$ python3 -q
>>> import numpy as np
>>> np.set_printoptions(suppress=True, linewidth=140)
>>> theta = np.deg2rad(30)
>>> F = np.eye(3)
>>> F[np.ix_([2, 0], [2, 0])] = [[np.cos(theta), -np.sin(theta)], [np.sin(theta), np.cos(theta)]]
>>> F.round(1)
array([[ 0.9,  0. ,  0.5],
       [ 0. ,  1. ,  0. ],
       [-0.5,  0. ,  0.9]])
>>> # orthonormal columns
>>> rng = np.random.default_rng(55847)
>>> lab = rng.permutation(3)
>>> lab
array([1, 0, 2])
>>> M2 = F[lab][:, lab]
>>> np.allclose(M2, F)
False
>>> np.round(np.linalg.det(M2), 1), round(float(np.linalg.det(F[lab])), 1)
(np.float64(1.0), -1.0)
>>> round(np.linalg.norm(F, 2), 1)
np.float64(1.0)
>>> np.linalg.norm(F, axis=1).argmax()
np.int64(0)
>>> round(float(np.linalg.norm(F[2] - F[0])), 1)
1.4
>>> np.round(F @ F.T, 1) + 0
array([[1., 0., 0.],
       [0., 1., 0.],
       [0., 0., 1.]])
>>> np.round(np.linalg.norm(F, axis=0), 1)
array([1., 1., 1.])
>>> round(float(F[:, 2] @ F[:, 0]), 1)
-0.0
>>> np.round(np.linalg.svd(F, compute_uv=False), 1)
array([1., 1., 1.])
>>> np.round(np.diff(F, axis=0), 1)
array([[-0.9,  1. , -0.5],
       [-0.5, -1. ,  0.9]])
>>> np.abs(F).max()
np.float64(1.0)
>>> np.unravel_index(np.abs(F).argmax(), F.shape)
(np.int64(1), np.int64(1))
>>> F.shape
(3, 3)
>>> np.round(F.mean(axis=0), 1)
array([0.1, 0.3, 0.5])
>>> W0 = rng.normal(size=(22, 3)) + 20 * np.array([5, -6, -5])
>>> W0.round(1)
array([[ 101.1, -121.6,  -99.8],
       [ 100.6, -118.9,  -99.2],
       [ 100.1, -120.3,  -99.2],
       [  98.3, -120.5, -101. ],
       [ 100.4, -120.6, -100.2],
       [  98.1, -120.4,  -98.1],
       [  98.8, -121.7, -100.1],
       [  98.6, -120.6,  -98.6],
       [ 101.3, -119.6, -100.5],
       [  99.1, -120.5,  -99.7],
       [  98.8, -120.1, -100. ],
       [  99.9, -118.5,  -99.1],
       [ 100. , -117.8, -102.2],
       [  99.7, -121.7,  -98.9],
       [ 101.7, -120.5,  -99.6],
       [  99.3, -120.2, -100.9],
       [  99.2, -119.1, -101. ],
       [  99.6, -117.8, -100.1],
       [ 101.5, -118.3,  -99.5],
       [  97.8, -119.6,  -98.8],
       [  99.2, -119.1,  -99.9],
       [ 102. , -119. ,  -98.9]])
>>> np.linalg.cond(W0) > 100
np.True_
>>> np.round(np.linalg.norm(W0, 2) / np.linalg.norm(W0), 1)
np.float64(1.0)
>>> [round(float(x), 1) for x in np.linalg.svd(W0, compute_uv=False)[:3]]
[868.4, 6.0, 4.7]
>>> np.argsort(-np.linalg.norm(W0, axis=0).round(6), kind="stable")[:3]
array([1, 2, 0])
>>> round(np.log10(np.linalg.cond(W0)))
2
>>> D = np.linalg.norm(W0[:, None] - W0[None], axis=-1)
>>> np.linalg.matrix_rank(D ** 2)
np.int64(5)
>>> np.unravel_index(D.round(6).argmax(), D.shape)
(np.int64(5), np.int64(12))
>>> D.mean(axis=1).argmax()
np.int64(12)
>>> (D + 1e9 * np.eye(22)).round(6).argmin(axis=1)
array([14, 11,  4, 15,  2,  7,  9,  5, 14, 10,  9,  1, 16,  6,  0, 10, 20, 11,  1,  5, 16, 18])
>>> cen = W0 - W0.mean(axis=0)
>>> U, sig, VT = np.linalg.svd(cen, full_matrices=False)
>>> np.abs(U[:, 0]).argmax()
np.int64(18)
>>> np.round(sig ** 2 / (sig ** 2).sum(), 1)
array([0.5, 0.3, 0.2])
>>> np.abs(VT[0]).argmax()
np.int64(0)
>>> J = np.array([[2.5, -1.1, 0.6, -0.6, -30.0],
...     [0.0, 0.9, -2.9, 0.5, -6.0],
...     [-0.4, -0.4, -1.7, -0.5, -26.0],
...     [-0.1, -0.4, 0.7, -2.2, 54.0],
...     [0.5, -0.2, 0.4, -1.2, -2.0]])
>>> # column 4 dominates
>>> np.round(np.linalg.eigvals(J).sum().real, 1)
np.float64(-2.5)
>>> np.einsum("ii->", J)
np.float64(-2.5)
>>> vec = np.array([-4, 4, -3, -4, 0])
>>> a = np.maximum(J @ vec, 0)
>>> np.round(J.T @ a, 1)
array([ -3. ,   4.1, -37.8, -11.5,  49. ])
>>> np.round(np.maximum(J @ vec, 0) - np.maximum(-J @ vec, 0), 1)
array([-13.8,  10.3,   7.1,   5.5,   0.8])
>>> np.round(np.tanh(J @ vec), 1)
array([-1. ,  1. ,  1. ,  1. ,  0.7])
>>> np.trace(J)
np.float64(-2.5)
>>> np.allclose(J @ J.T, J.T @ J)
False
>>> np.allclose(J, J.T)
False
>>> proj = W0 @ np.linalg.solve(W0.T @ W0, W0.T)
>>> np.round(np.diag(proj), 1) + 0
array([0.1, 0.1, 0.1, 0.2, 0. , 0.2, 0.2, 0.1, 0.1, 0.1, 0.1, 0.1, 0.4, 0.2, 0.1, 0.1, 0.1, 0.1, 0.2, 0.1, 0.1, 0.3])
>>> np.round(np.trace(proj), 1)
np.float64(3.0)
>>> np.round(np.linalg.eigvalsh(proj), 1) + 0
array([0., 0., 0., 0., 0., 0., 0., 0., 0., 0., 0., 0., 0., 0., 0., 0., 0., 0., 0., 1., 1., 1.])
>>> theta = np.radians(180)
>>> Rm = np.eye(5)
>>> Rm[2, 2] = Rm[1, 1] = np.cos(theta)
>>> Rm[2, 1], Rm[1, 2] = -np.sin(theta), np.sin(theta)
>>> Rm.round(1) + 0
array([[ 1.,  0.,  0.,  0.,  0.],
       [ 0., -1.,  0.,  0.,  0.],
       [ 0.,  0., -1.,  0.,  0.],
       [ 0.,  0.,  0.,  1.,  0.],
       [ 0.,  0.,  0.,  0.,  1.]])
>>> M2 = J @ Rm.T
>>> np.allclose(J @ J.T, M2 @ M2.T)
True
>>> np.round(np.linalg.svd(J, compute_uv=False), 1), np.round(np.linalg.svd(M2, compute_uv=False), 1)
(array([67.4,  3.9,  2.5,  1.5,  0.5]), array([67.4,  3.9,  2.5,  1.5,  0.5]))
>>> r0 = np.array([2, 1, 3, 2, 2])
>>> g = np.array([-2, 0, -2, 2])
>>> A = r0[:, None] + g[None, :]
>>> A
array([[ 0,  2,  0,  4],
       [-1,  1, -1,  3],
       [ 1,  3,  1,  5],
       [ 0,  2,  0,  4],
       [ 0,  2,  0,  4]])
>>> np.round(A @ np.linalg.pinv(A) @ A, 1) + 0
array([[ 0.,  2.,  0.,  4.],
       [-1.,  1., -1.,  3.],
       [ 1.,  3.,  1.,  5.],
       [ 0.,  2.,  0.,  4.],
       [ 0.,  2.,  0.,  4.]])
>>> np.unique(A.round(6), axis=0).shape
(3, 4)
>>> np.linalg.lstsq(A[:-1].T, A[-1])[2]
np.int32(2)
>>> np.abs(np.diag(np.linalg.qr(A)[1])) > 1e-9
array([ True,  True, False, False])
>>> np.round(np.trace(np.linalg.pinv(A) @ A), 1)
np.float64(2.0)
>>> U, sig, VT = np.linalg.svd(A)
>>> sig.round(1) + 0
array([10.2,  2.1,  0. ,  0. ])
>>> M2 = U[:, :2] @ np.diag(sig[:2]) @ VT[:2]
>>> round(float(np.linalg.norm(A - M2) / np.linalg.norm(A)), 1)
0.0
>>> np.linalg.matrix_rank(M2)
np.int64(2)
>>> np.linalg.matrix_rank(A, rtol=0.05)
np.int64(2)
>>> M2.round(1) + 0
array([[ 0.,  2.,  0.,  4.],
       [-1.,  1., -1.,  3.],
       [ 1.,  3.,  1.,  5.],
       [ 0.,  2.,  0.,  4.],
       [ 0.,  2.,  0.,  4.]])
>>> r0 = np.array([-3, 2, 1])
>>> np.convolve(A[1], r0)
array([  3,  -5,   4, -10,   5,   3])
>>> np.correlate(A[1], A[3], "full")
array([-4,  4, -6, 14, -2,  6,  0])
>>> r = np.linalg.matrix_rank(A)
>>> r
np.int64(2)
>>> null = np.linalg.svd(A)[2][r:].T
>>> np.round(A @ null, 1) + 0
array([[0., 0.],
       [0., 0.],
       [0., 0.],
       [0., 0.],
       [0., 0.]])
>>> [int(np.linalg.matrix_rank(A[:, :j + 1])) for j in range(4)]
[1, 2, 2, 2]
>>> M = np.array([[2, 4, 1, 1, 5],
...     [4, 2, 5, 2, 3],
...     [2, 1, 5, 4, 5],
...     [1, 0, 3, 4, 5],
...     [5, 0, 2, 3, 4]])
>>> M
array([[2, 4, 1, 1, 5],
       [4, 2, 5, 2, 3],
       [2, 1, 5, 4, 5],
       [1, 0, 3, 4, 5],
       [5, 0, 2, 3, 4]])
>>> M2 = M / np.sqrt((M ** 2).mean(axis=1, keepdims=True))
>>> np.round(M - M.mean(axis=1, keepdims=True), 1)
array([[-0.6,  1.4, -1.6, -1.6,  2.4],
       [ 0.8, -1.2,  1.8, -1.2, -0.2],
       [-1.4, -2.4,  1.6,  0.6,  1.6],
       [-1.6, -2.6,  0.4,  1.4,  2.4],
       [ 2.2, -2.8, -0.8,  0.2,  1.2]])
>>> M2[1].round(1)
array([1.2, 0.6, 1.5, 0.6, 0.9])
>>> np.round(np.linalg.norm(M2, axis=1), 1)
array([2.2, 2.2, 2.2, 2.2, 2.2])
>>> vec = np.array([2, 2, 2, 1, 1])
>>> (M * vec).sum(axis=1)
array([20, 27, 25, 17, 21])
>>> M @ vec
array([20, 27, 25, 17, 21])
>>> np.linalg.norm(M @ vec) <= np.linalg.norm(M, 2) * np.linalg.norm(vec) + 1e-9
np.True_
>>> M2 = np.array([[3, 1], [0, 0]])
>>> cent = np.kron(M2, M)
>>> np.round(np.linalg.norm(cent, 2), 1), round(np.linalg.norm(M2, 2) * np.linalg.norm(M, 2), 1)
(np.float64(48.9), np.float64(48.9))
>>> cent
array([[ 6, 12,  3,  3, 15,  2,  4,  1,  1,  5],
       [12,  6, 15,  6,  9,  4,  2,  5,  2,  3],
       [ 6,  3, 15, 12, 15,  2,  1,  5,  4,  5],
       [ 3,  0,  9, 12, 15,  1,  0,  3,  4,  5],
       [15,  0,  6,  9, 12,  5,  0,  2,  3,  4],
       [ 0,  0,  0,  0,  0,  0,  0,  0,  0,  0],
       [ 0,  0,  0,  0,  0,  0,  0,  0,  0,  0],
       [ 0,  0,  0,  0,  0,  0,  0,  0,  0,  0],
       [ 0,  0,  0,  0,  0,  0,  0,  0,  0,  0],
       [ 0,  0,  0,  0,  0,  0,  0,  0,  0,  0]])
>>> cent.shape
(10, 10)
>>> np.linalg.matrix_rank(cent)
np.int64(5)
